$ ipython --no-banner

In [1]: import numpy as np

In [2]: np.set_printoptions(suppress=True, linewidth=200)

In [3]: arr = np.arange(42).reshape(6, 7) + -1

In [4]: print(arr)
[[-1  0  1  2  3  4  5]
 [ 6  7  8  9 10 11 12]
 [13 14 15 16 17 18 19]
 [20 21 22 23 24 25 26]
 [27 28 29 30 31 32 33]
 [34 35 36 37 38 39 40]]

In [5]: print(np.linalg.lstsq(arr[:-1].T, arr[-1])[2])
2

In [6]: print(np.unique(arr.round(6), axis=0).shape)
(6, 7)

In [7]: print(np.round(arr @ np.linalg.pinv(arr) @ arr, 2) + 0)
[[-1.  0.  1.  2.  3.  4.  5.]
 [ 6.  7.  8.  9. 10. 11. 12.]
 [13. 14. 15. 16. 17. 18. 19.]
 [20. 21. 22. 23. 24. 25. 26.]
 [27. 28. 29. 30. 31. 32. 33.]
 [34. 35. 36. 37. 38. 39. 40.]]

In [8]: print(round(float(np.linalg.norm(arr, 2)), 2))
148.65

In [9]: print(round(float(np.linalg.norm(arr[0] - arr[3])), 2))
55.56

In [10]: print(np.round(np.linalg.norm(arr) ** 2 / np.linalg.norm(arr, 2) ** 2, 2))
1.0

In [11]: print(round(float(np.linalg.norm(arr[0], 1)), 2), round(np.linalg.norm(arr[0], np.inf), 2))
16.0 5.0

In [12]: print(np.round(np.linalg.norm(arr, axis=1), 2))
[ 7.48 24.39 42.66 61.08 79.55 98.04]

In [13]: print(np.linalg.norm(arr, axis=1).argmax())
5

In [14]: print(round(np.linalg.norm(arr, "nuc"), 2))
155.4

In [15]: rank = np.linalg.matrix_rank(arr)

In [16]: print(rank)
2

In [17]: N = np.linalg.svd(arr)[2][rank:].T

In [18]: print([int(np.linalg.matrix_rank(np.delete(arr, i, axis=0))) for i in range(6)])
[2, 2, 2, 2, 2, 2]

In [19]: print(np.linalg.matrix_rank(arr.T @ arr), np.linalg.matrix_rank(arr @ arr.T))
2 2

In [20]: print(np.round(np.linalg.norm(arr, 2) / np.linalg.norm(arr), 2))
1.0

In [21]: print(np.argsort(-np.linalg.norm(arr, axis=0).round(6), kind="stable")[:3])
[6 5 4]

In [22]: print(np.linalg.matrix_rank(arr, rtol=0.1))
1

In [23]: print([round(float(x), 2) for x in np.linalg.svd(arr, compute_uv=False)[:3]])
[148.65, 6.76, 0.0]

In [24]: Uu, sigma, Vh = np.linalg.svd(arr)

In [25]: vecs = Vh[:(sigma > 1e-8).sum()]

In [26]: rng = np.random.default_rng(116702)

In [27]: x = arr[0] + 5 * arr[3] + rng.integers(2) * np.eye(7)[6]

In [28]: print(x)
[ 99. 105. 111. 117. 123. 129. 136.]

In [29]: print(np.linalg.matrix_rank(np.vstack([arr, x])))
3

In [30]: print(np.round(vecs.T @ vecs, 2) + 0)
[[ 0.46  0.36  0.25  0.14  0.04 -0.07 -0.18]
 [ 0.36  0.29  0.21  0.14  0.07  0.   -0.07]
 [ 0.25  0.21  0.18  0.14  0.11  0.07  0.04]
 [ 0.14  0.14  0.14  0.14  0.14  0.14  0.14]
 [ 0.04  0.07  0.11  0.14  0.18  0.21  0.25]
 [-0.07  0.    0.07  0.14  0.21  0.29  0.36]
 [-0.18 -0.07  0.04  0.14  0.25  0.36  0.46]]

In [31]: W0 = np.loadtxt("out13.csv", delimiter=",")

In [32]: print(W0)
[[2. 3. 1. 1. 3. 2. 3. 2. 0. 0.]
 [4. 4. 1. 5. 5. 4. 2. 3. 0. 0.]
 [0. 3. 2. 2. 1. 4. 3. 1. 5. 0.]
 [1. 3. 2. 5. 2. 2. 0. 5. 4. 0.]
 [0. 0. 5. 1. 1. 2. 4. 4. 1. 0.]
 [5. 0. 3. 0. 5. 3. 4. 0. 2. 0.]
 [1. 3. 0. 5. 0. 5. 3. 3. 3. 0.]
 [2. 0. 3. 1. 4. 0. 1. 4. 4. 0.]
 [1. 4. 1. 1. 1. 2. 3. 3. 1. 0.]
 [0. 0. 0. 0. 0. 0. 0. 0. 0. 5.]]

In [33]: x = np.array([1, -2, 2, 1, -2, -1, 0, 1, 0, 2])

In [34]: h1 = np.maximum(W0 @ x, 0)

In [35]: print(np.maximum(W0 @ x, 0) - np.maximum(-W0 @ x, 0))
[-7. -8. -5.  3. 11. -2. -2.  5. -5. 10.]

In [36]: print(np.round(np.tanh(W0 @ x), 2))
[-1.   -1.   -1.    1.    1.   -0.96 -0.96  1.   -1.    1.  ]

In [37]: print(np.flatnonzero(h1 > 1e-9))
[3 4 7 9]

In [38]: print(np.flatnonzero(np.linalg.matrix_power((W0 != 0) + (W0.T != 0) + np.eye(10), 10)[1]))
[0 1 2 3 4 5 6 7 8]

In [39]: print((W0 != 0).astype(int))
[[1 1 1 1 1 1 1 1 0 0]
 [1 1 1 1 1 1 1 1 0 0]
 [0 1 1 1 1 1 1 1 1 0]
 [1 1 1 1 1 1 0 1 1 0]
 [0 0 1 1 1 1 1 1 1 0]
 [1 0 1 0 1 1 1 0 1 0]
 [1 1 0 1 0 1 1 1 1 0]
 [1 0 1 1 1 0 1 1 1 0]
 [1 1 1 1 1 1 1 1 1 0]
 [0 0 0 0 0 0 0 0 0 1]]

In [40]: print((np.linalg.matrix_power((W0 != 0) + (W0.T != 0) + np.eye(10), 10) > 0).astype(int))
[[1 1 1 1 1 1 1 1 1 0]
 [1 1 1 1 1 1 1 1 1 0]
 [1 1 1 1 1 1 1 1 1 0]
 [1 1 1 1 1 1 1 1 1 0]
 [1 1 1 1 1 1 1 1 1 0]
 [1 1 1 1 1 1 1 1 1 0]
 [1 1 1 1 1 1 1 1 1 0]
 [1 1 1 1 1 1 1 1 1 0]
 [1 1 1 1 1 1 1 1 1 0]
 [0 0 0 0 0 0 0 0 0 1]]

In [41]: print(W0 @ W0)
[[34. 33. 36. 44. 45. 49. 46. 48. 33.  0.]
 [57. 52. 66. 69. 80. 70. 68. 84. 56.  0.]
 [44. 53. 36. 51. 51. 63. 57. 53. 45.  0.]
 [43. 52. 53. 56. 66. 50. 48. 78. 60.  0.]
 [24. 34. 36. 41. 35. 52. 46. 45. 63.  0.]
 [31. 44. 47. 38. 40. 65. 74. 51. 40.  0.]
 [56. 51. 41. 62. 68. 60. 50. 66. 54.  0.]
 [18. 37. 46. 30. 35. 39. 50. 59. 46.  0.]
 [39. 38. 30. 48. 50. 49. 41. 48. 36.  0.]
 [ 0.  0.  0.  0.  0.  0.  0.  0.  0. 25.]]

In [42]: m1 = np.load("dump.npy")

In [43]: print(m1)
[[-18.45  17.78  -0.15   0.01  -8.91   9.    -8.8   17.87   9.14]
 [  9.93  -9.95   0.39   0.     5.09  -5.27   5.12 -10.01  -4.6 ]
 [ -4.17   3.93   0.23   0.25  -2.15   2.09  -1.61   4.28   1.84]
 [ -2.18   1.83  -0.37   0.05  -1.05   1.11  -1.01   1.7    1.2 ]
 [-11.96  11.58   0.17   0.16  -6.25   6.16  -6.61  12.12   6.01]
 [ -7.21   8.28  -0.05   0.84  -4.59   4.2   -4.01   7.63   3.98]
 [ -7.85   7.84   0.11  -0.23  -3.82   4.16  -4.03   8.48   3.3 ]
 [-15.79  16.31  -0.37  -0.34  -8.24   7.42  -8.2   15.81   7.71]
 [  0.03  -0.12   0.08  -0.11  -0.23   0.19  -0.15  -0.25   0.03]
 [-11.01  11.76   0.05   0.02  -6.32   6.45  -5.93  11.56   6.42]
 [-12.19  12.26  -0.43   0.56  -6.62   6.4   -6.11  12.15   6.25]
 [ -9.46   9.97  -0.07  -0.43  -5.41   4.8   -5.07   9.81   4.29]
 [  8.2   -7.45   0.07  -0.3    4.07  -4.35   3.87  -8.01  -4.18]
 [ 12.02 -11.85  -0.43   0.56   6.22  -6.16   5.65 -12.29  -5.6 ]
 [ 18.37 -17.82   0.16   0.12   9.06  -8.63   8.86 -18.15  -9.01]]

In [44]: proj = m1 @ np.linalg.solve(m1.T @ m1, m1.T)

In [45]: print(np.round(proj @ m1[:, 5], 2))
[ 9.   -5.27  2.09  1.11  6.16  4.2   4.16  7.42  0.19  6.45  6.4   4.8  -4.35 -6.16 -8.63]

In [46]: print(np.allclose(proj @ proj, proj))
True

In [47]: mat = np.triu(rng.random((10, 10)) < 0.2, 1).astype(int)

In [48]: mat = mat + mat.T

In [49]: print(mat)
[[0 1 0 1 0 0 0 0 0 1]
 [1 0 1 0 0 0 0 0 0 0]
 [0 1 0 0 0 1 1 0 0 1]
 [1 0 0 0 0 0 1 0 0 0]
 [0 0 0 0 0 1 0 1 0 0]
 [0 0 1 0 1 0 0 0 1 0]
 [0 0 1 1 0 0 0 0 1 0]
 [0 0 0 0 1 0 0 0 0 0]
 [0 0 0 0 0 1 1 0 0 0]
 [1 0 1 0 0 0 0 0 0 0]]

In [50]: lab = rng.permutation(10)

In [51]: print(lab)
[4 9 0 6 3 1 5 7 2 8]

In [52]: other = mat[lab][:, lab]

In [53]: print(np.allclose(other, mat))
False

In [54]: print(np.diag(other))
[0 0 0 0 0 0 0 0 0 0]

In [55]: print(np.round(np.sort(np.abs(np.linalg.eigvals(other))), 2) + 0)
[0.   0.   0.47 0.79 1.12 1.31 1.66 1.95 2.53 2.69]

In [56]: Uu, sigma, Vh = np.linalg.svd(mat)

In [57]: vecs = Vh[:(sigma > 1e-8).sum()]

In [58]: x = mat[9] + -1 * mat[4] + rng.integers(2) * np.eye(10)[6]

In [59]: print(x)
[ 1.  0.  1.  0.  0. -1.  1. -1.  0.  0.]

In [60]: print(np.allclose(vecs.T @ vecs @ x, x))
False

In [61]: print(np.round(vecs.T @ vecs, 2) + 0)
[[ 0.83  0.    0.17  0.    0.   -0.17  0.17  0.17 -0.17  0.  ]
 [ 0.    0.5   0.    0.    0.    0.    0.    0.    0.    0.5 ]
 [ 0.17  0.    0.83  0.    0.    0.17 -0.17 -0.17  0.17  0.  ]
 [ 0.    0.    0.    1.    0.    0.    0.    0.    0.    0.  ]
 [ 0.    0.    0.    0.    1.    0.    0.    0.    0.    0.  ]
 [-0.17  0.    0.17  0.    0.    0.83  0.17  0.17 -0.17  0.  ]
 [ 0.17  0.   -0.17  0.    0.    0.17  0.83 -0.17  0.17  0.  ]
 [ 0.17  0.   -0.17  0.    0.    0.17 -0.17  0.83  0.17  0.  ]
 [-0.17  0.    0.17  0.    0.   -0.17  0.17  0.17  0.83  0.  ]
 [ 0.    0.5   0.    0.    0.    0.    0.    0.    0.    0.5 ]]

In [62]: print(np.round(np.linalg.norm(x - vecs.T @ vecs @ x), 2))
0.41
